% ipython --no-banner

In [1]: import numpy as np

In [2]: from numpy import linalg as LA

In [3]: np.set_printoptions(suppress=True, linewidth=200)

In [4]: feats = np.load("layer7.npy")

In [5]: feats
Out[5]: 
array([[-1.9,  3.5, -0.2],
       [-1.4,  0.5,  0.5]])

In [6]: f, r1 = feats[1], feats[0]

In [7]: f @ r1
Out[7]: np.float64(4.31)

In [8]: p = (f @ r1) / (f @ f) * f

In [9]: np.round(r1 - p, 2)
Out[9]: array([ 0.55,  2.62, -1.08])

In [10]: LA.matrix_rank(np.outer(f, r1))
Out[10]: np.int64(1)

In [11]: np.round(np.outer(f, r1), 2)
Out[11]: 
array([[ 2.66, -4.9 ,  0.28],
       [-0.95,  1.75, -0.1 ],
       [-0.95,  1.75, -0.1 ]])

In [12]: np.round(LA.norm(f + r1) ** 2 + LA.norm(f - r1) ** 2, 2)
Out[12]: np.float64(36.72)

In [13]: p.round(2)
Out[13]: array([-2.45,  0.88,  0.88])

In [14]: np.round((r1 - p) @ f, 2)
Out[14]: np.float64(0.0)

In [15]: X = np.load("mat.npy")

In [16]: X
Out[16]: 
array([[0, 0, 0, 0],
       [0, 3, 0, 0],
       [0, 0, 0, 0],
       [0, 0, 0, 0]])

In [17]: hat = np.triu(np.array([[0, 2, 1, 0], [2, 0, 2, 0], [2, 2, 1, 0], [1, 1, 1, 1]]), 1) + np.eye(4)

In [18]: A2 = hat @ X @ LA.inv(hat)

In [19]: hat @ X - X @ hat
Out[19]: 
array([[ 0.,  6.,  0.,  0.],
       [ 0.,  0., -6.,  0.],
       [ 0.,  0.,  0.,  0.],
       [ 0.,  0.,  0.,  0.]])

In [20]: A2
Out[20]: 
array([[  0.,   6., -12.,   0.],
       [  0.,   3.,  -6.,   0.],
       [  0.,   0.,   0.,   0.],
       [  0.,   0.,   0.,   0.]])

In [21]: np.trace(A2), np.trace(X)
Out[21]: (np.float64(3.0), np.int64(3))

In [22]: U, s, VT = LA.svd(A2)

In [23]: vecs = VT[:(s > 1e-8).sum()]

In [24]: rng = np.random.default_rng(58)

In [25]: x0 = A2[2] + -2 * A2[1] + rng.integers(2) * np.eye(4)[2]

In [26]: x0
Out[26]: array([ 0., -6., 13.,  0.])

In [27]: np.round(np.diag(vecs.T @ vecs), 2)
Out[27]: array([0. , 0.2, 0.8, 0. ])

In [28]: round(LA.norm(x0 - vecs.T @ vecs @ x0), 2)
Out[28]: np.float64(0.45)

In [29]: LA.matrix_rank(np.vstack([A2, x0]))
Out[29]: np.int64(2)

In [30]: np.round(vecs.T @ vecs, 2)
Out[30]: 
array([[ 0. ,  0. ,  0. ,  0. ],
       [ 0. ,  0.2, -0.4,  0. ],
       [ 0. , -0.4,  0.8,  0. ],
       [ 0. ,  0. ,  0. ,  0. ]])

In [31]: np.allclose(vecs.T @ vecs @ x0, x0)
Out[31]: False

In [32]: X @ X.T
Out[32]: 
array([[0, 0, 0, 0],
       [0, 9, 0, 0],
       [0, 0, 0, 0],
       [0, 0, 0, 0]])

In [33]: X[:, 2] @ X[:, 1]
Out[33]: np.int64(0)

In [34]: X.T @ X
Out[34]: 
array([[0, 0, 0, 0],
       [0, 9, 0, 0],
       [0, 0, 0, 0],
       [0, 0, 0, 0]])

In [35]: np.round(LA.svd(X, compute_uv=False), 2)
Out[35]: array([3., 0., 0., 0.])

In [36]: np.round(LA.pinv(X), 2)
Out[36]: 
array([[0.  , 0.  , 0.  , 0.  ],
       [0.  , 0.33, 0.  , 0.  ],
       [0.  , 0.  , 0.  , 0.  ],
       [0.  , 0.  , 0.  , 0.  ]])

In [37]: m1 = np.load("case10.npy")

In [38]: m1
Out[38]: 
array([[ 4, -2, -2,  0],
       [-2,  1,  1,  0],
       [-2,  1,  1,  0],
       [ 0,  0,  0,  0]])

In [39]: # symmetric

In [40]: round(float(LA.det(2 * m1)), 2), round(float(LA.det(m1)), 2)
Out[40]: (0.0, 0.0)

In [41]: np.einsum("ij,ji->", m1, m1)
Out[41]: np.int64(36)

In [42]: U, s, VT = LA.svd(m1)

In [43]: vecs = VT[:(s > 1e-8).sum()]

In [44]: x0 = m1[2] + 5 * m1[0] + rng.integers(2) * np.eye(4)[0]

In [45]: x0
Out[45]: array([18., -9., -9.,  0.])

In [46]: np.round(np.diag(vecs.T @ vecs), 2)
Out[46]: array([0.67, 0.17, 0.17, 0.  ])

In [47]: LA.matrix_rank(np.vstack([m1, x0]))
Out[47]: np.int64(1)

In [48]: round(float(LA.norm(x0 - vecs.T @ vecs @ x0)), 2)
Out[48]: 0.0

In [49]: U, s, VT = LA.svd(feats, full_matrices=False)

In [50]: (s > 1e-8).sum()
Out[50]: np.int64(2)

In [51]: np.abs(U[:, 0]).round(6).argmax()
Out[51]: np.int64(0)

In [52]: np.round(np.sqrt((s ** 2).sum()), 2), np.round(LA.norm(feats), 2)
Out[52]: (np.float64(4.28), np.float64(4.28))

In [53]: np.round(U.T @ feats @ VT.T, 2) + 0
Out[53]: 
array([[4.14, 0.  ],
       [0.  , 1.09]])

In [54]: round(float(LA.norm(m1, 2) / LA.norm(m1)), 2)
Out[54]: 1.0

In [55]: A2 = m1 + rng.integers(-2, 3, (4, 1)) @ rng.integers(-2, 3, (1, 4))

In [56]: A2
Out[56]: 
array([[ 4, -2, -2,  0],
       [ 0, -1,  3,  4],
       [ 0, -1,  3,  4],
       [-1,  1, -1, -2]])

In [57]: A2 - m1
Out[57]: 
array([[ 0,  0,  0,  0],
       [ 2, -2,  2,  4],
       [ 2, -2,  2,  4],
       [-1,  1, -1, -2]])

In [58]: LA.matrix_rank(A2 - m1, tol=1e-8)
Out[58]: np.int64(1)

In [59]: f = np.array([3, 3, 2]) + 0.5

In [60]: data = np.outer(f, f) / (f @ f)

In [61]: data.round(2)
Out[61]: 
array([[0.4 , 0.4 , 0.28],
       [0.4 , 0.4 , 0.28],
       [0.28, 0.28, 0.2 ]])

In [62]: (X - X.T) / 2
Out[62]: 
array([[0., 0., 0., 0.],
       [0., 0., 0., 0.],
       [0., 0., 0., 0.],
       [0., 0., 0., 0.]])

In [63]: (X + X.T) / 2
Out[63]: 
array([[0., 0., 0., 0.],
       [0., 3., 0., 0.],
       [0., 0., 0., 0.],
       [0., 0., 0., 0.]])

In [64]: round(float(np.abs(LA.eigvals(X)).max()), 2)
Out[64]: 3.0

In [65]: np.round(np.sort(np.abs(LA.eigvals(X))), 2)
Out[65]: array([0., 0., 0., 3.])

In [66]: r = LA.matrix_rank(data)

In [67]: r
Out[67]: np.int64(1)

In [68]: null = LA.svd(data)[2][r:].T

In [69]: np.round(null @ null.T, 2)
Out[69]: 
array([[ 0.6 , -0.4 , -0.28],
       [-0.4 ,  0.6 , -0.28],
       [-0.28, -0.28,  0.8 ]])

In [70]: [int(LA.matrix_rank(data[:, :j + 1])) for j in range(3)]
Out[70]: [1, 1, 1]

In [71]: [int(LA.matrix_rank(np.delete(data, i, axis=0))) for i in range(3)]
Out[71]: [1, 1, 1]

In [72]: LA.matrix_rank(data.T @ data), LA.matrix_rank(data @ data.T)
Out[72]: (np.int64(1), np.int64(1))

In [73]: np.allclose(data @ null, 0)
Out[73]: True

In [74]: K = np.load("a.npy")

In [75]: K
Out[75]: 
array([[3., 1., 1., 1.],
       [1., 3., 1., 1.],
       [1., 1., 3., 1.],
       [1., 1., 1., 3.]])

In [76]: ev, vecs = LA.eigh(K)

In [77]: x0 = np.array([1, 2, 0, 3])

In [78]: np.round(vecs * np.sqrt(ev) @ vecs.T, 2)
Out[78]: 
array([[1.67, 0.26, 0.26, 0.26],
       [0.26, 1.67, 0.26, 0.26],
       [0.26, 0.26, 1.67, 0.26],
       [0.26, 0.26, 0.26, 1.67]])

In [79]: np.round(LA.eigvalsh(K[1:, 1:]), 2)
Out[79]: array([2., 2., 5.])

In [80]: z = rng.permutation(4)

In [81]: z
Out[81]: array([2, 1, 0, 3])

In [82]: A2 = K[z][:, z]

In [83]: A2
Out[83]: 
array([[3., 1., 1., 1.],
       [1., 3., 1., 1.],
       [1., 1., 3., 1.],
       [1., 1., 1., 3.]])

In [84]: np.trace(A2)
Out[84]: np.float64(12.0)

In [85]: round(LA.det(A2), 2), np.round(LA.det(K[z]), 2)
Out[85]: (np.float64(48.0), np.float64(-48.0))

In [86]: np.round(np.sort(np.abs(LA.eigvals(A2))), 2)
Out[86]: array([2., 2., 2., 6.])

In [87]: K @ (-1.0) ** np.arange(4)
Out[87]: array([ 2., -2.,  2., -2.])

In [88]: np.fft.fft(K[0])
Out[88]: array([6.+0.j, 2.+0.j, 2.+0.j, 2.+0.j])

In [89]: K @ np.ones(4)
Out[89]: array([6., 6., 6., 6.])

In [90]: F = np.load("m.npy")

In [91]: F
Out[91]: 
array([[-1.98,  0.04,  1.07],
       [-2.18,  0.04,  0.94],
       [-1.89, -0.07,  0.98],
       [-1.89,  0.  ,  1.  ],
       [-1.94, -1.86,  1.05],
       [-2.09, -2.09,  1.08],
       [-2.06, -1.96,  0.96],
       [-1.99, -1.77,  1.04],
       [ 0.18, -1.97,  1.91],
       [ 0.05, -1.98,  1.83],
       [-0.04, -2.1 ,  2.01],
       [ 0.09, -1.89,  1.98]])

In [92]: z = F[:, 1] > np.median(F[:, 1])

In [93]: f = F[z].mean(axis=0) - F[~z].mean(axis=0)

In [94]: np.round((((F - F.mean(axis=0)) @ f > 0) == z).mean(), 2)
Out[94]: np.float64(0.83)

In [95]: q, vecs = LA.qr(F[:, :1])[0], LA.qr(F[:, 1:])[0]

In [96]: s = LA.svd(q.T @ vecs, compute_uv=False)

In [97]: np.round(np.degrees(np.arccos(s.clip(0, 1))), 2)
Out[97]: array([54.75])

In [98]: s.round(2)
Out[98]: array([0.58])

In [99]: cen = (F - F.mean(axis=0)) / F.std(axis=0)

In [100]: np.argwhere(np.abs(cen) > 2)
Out[100]: array([], shape=(0, 2), dtype=int64)

In [101]: cen.std(axis=0)
Out[101]: array([1., 1., 1.])

In [102]: c = LA.lstsq(np.delete(cen, 0, axis=1), cen[:, 0])[0]

In [103]: c.round(2)
Out[103]: array([0.05, 1.01])

In [104]: A = np.loadtxt("block2.csv", delimiter=",")

In [105]: A
Out[105]: 
array([[0., 0., 4.],
       [0., 0., 2.],
       [4., 2., 0.]])

In [106]: # symmetric

In [107]: np.abs(np.diag(LA.qr(A)[1])) > 1e-9
Out[107]: array([ True, False,  True])

In [108]: np.round(np.trace(LA.pinv(A) @ A), 2)
Out[108]: np.float64(2.0)

In [109]: np.unique(A.round(6), axis=0).shape
Out[109]: (3, 3)

In [110]: ev, vecs = LA.eigh(A)

In [111]: np.round(LA.eigvalsh(A + 3 * np.eye(3)), 2)
Out[111]: array([-1.47,  3.  ,  7.47])

In [112]: ev.round(2) + 0
Out[112]: array([-4.47,  0.  ,  4.47])

In [113]: np.unique(ev.round(6) + 0, return_counts=True)[1]
Out[113]: array([1, 1, 1])

In [114]: (ev > 1e-8).sum(), (ev < -1e-8).sum()
Out[114]: (np.int64(1), np.int64(1))

In [115]: np.round(vecs.T @ vecs, 2) + 0
Out[115]: 
array([[1., 0., 0.],
       [0., 1., 0.],
       [0., 0., 1.]])

In [116]: np.round(LA.svd(A, compute_uv=False), 2)
Out[116]: array([4.47, 4.47, 0.  ])

In [117]: ev.sum(), np.trace(A)
Out[117]: (np.float64(0.0), np.float64(0.0))

In [118]: W0 = np.load("test14.npy")

In [119]: W0
Out[119]: 
array([[ 9, 10,  8,  8],
       [10, 16,  8, 14],
       [ 8,  8, 10, 10],
       [ 8, 14, 10, 19]])

In [120]: U, s, VT = LA.svd(W0)

In [121]: s.round(2)
Out[121]: array([43.85,  5.59,  4.42,  0.13])

In [122]: A2 = U[:, :3] @ np.diag(s[:3]) @ VT[:3]

In [123]: round(float(LA.norm(W0 - A2, 2)), 2), round(s[3], 2)
Out[123]: (0.13, np.float64(0.13))

In [124]: round(LA.norm(W0 - A2) / LA.norm(W0), 2)
Out[124]: np.float64(0.0)

In [125]: LA.matrix_rank(W0, rtol=0.05)
Out[125]: np.int64(3)

In [126]: A2.round(2)
Out[126]: 
array([[ 8.94, 10.04,  8.04,  7.97],
       [10.04, 15.97,  7.97, 14.02],
       [ 8.04,  7.97,  9.97, 10.02],
       [ 7.97, 14.02, 10.02, 18.99]])

In [127]: round(float(np.trace(LA.pinv(A2) @ A2)), 2)
Out[127]: 3.0

In [128]: np.round(A2 @ LA.pinv(A2) @ A2, 2)
Out[128]: 
array([[ 8.94, 10.04,  8.04,  7.97],
       [10.04, 15.97,  7.97, 14.02],
       [ 8.04,  7.97,  9.97, 10.02],
       [ 7.97, 14.02, 10.02, 18.99]])

In [129]: np.allclose(A2[:-1].T @ LA.lstsq(A2[:-1].T, A2[-1])[0], A2[-1])
Out[129]: True

In [130]: np.unique(A2.round(6), axis=0).shape
Out[130]: (4, 4)

In [131]: np.abs(np.diag(LA.qr(A2)[1])) > 1e-9
Out[131]: array([ True,  True,  True, False])

In [132]: hat = np.triu(np.array([[-1, -1, 1, 2], [-1, 0, 0, 1], [-2, -1, -1, -2], [-2, -2, 0, 1]]), 1) + np.eye(4)

In [133]: A2 = hat @ W0 @ LA.inv(hat)

In [134]: np.trace(A2), np.trace(W0)
Out[134]: (np.float64(54.0), np.int64(54))

In [135]: LA.matrix_rank(A2)
Out[135]: np.int64(4)

In [136]: np.round(np.poly(A2), 2)
Out[136]: array([    1.,   -54.,   471., -1146.,   144.])

In [137]: round(float(LA.det(A2)), 2)
Out[137]: 144.0

In [138]: hat @ W0 - W0 @ hat
Out[138]: 
array([[ 14.,  29.,  13.,  22.],
       [  8.,  24.,   0.,  -1.],
       [-16., -20., -28., -42.],
       [  0.,   8.,  -8., -10.]])

In [139]: low = LA.cholesky(W0)

In [140]: low.round(2)
Out[140]: 
array([[ 3.  ,  0.  ,  0.  ,  0.  ],
       [ 3.33,  2.21,  0.  ,  0.  ],
       [ 2.67, -0.4 ,  1.65,  0.  ],
       [ 2.67,  2.31,  2.31,  1.1 ]])

In [141]: np.round(W0 / np.sqrt(np.outer(np.diag(W0), np.diag(W0))), 2)
Out[141]: 
array([[1.  , 0.83, 0.84, 0.61],
       [0.83, 1.  , 0.63, 0.8 ],
       [0.84, 0.63, 1.  , 0.73],
       [0.61, 0.8 , 0.73, 1.  ]])
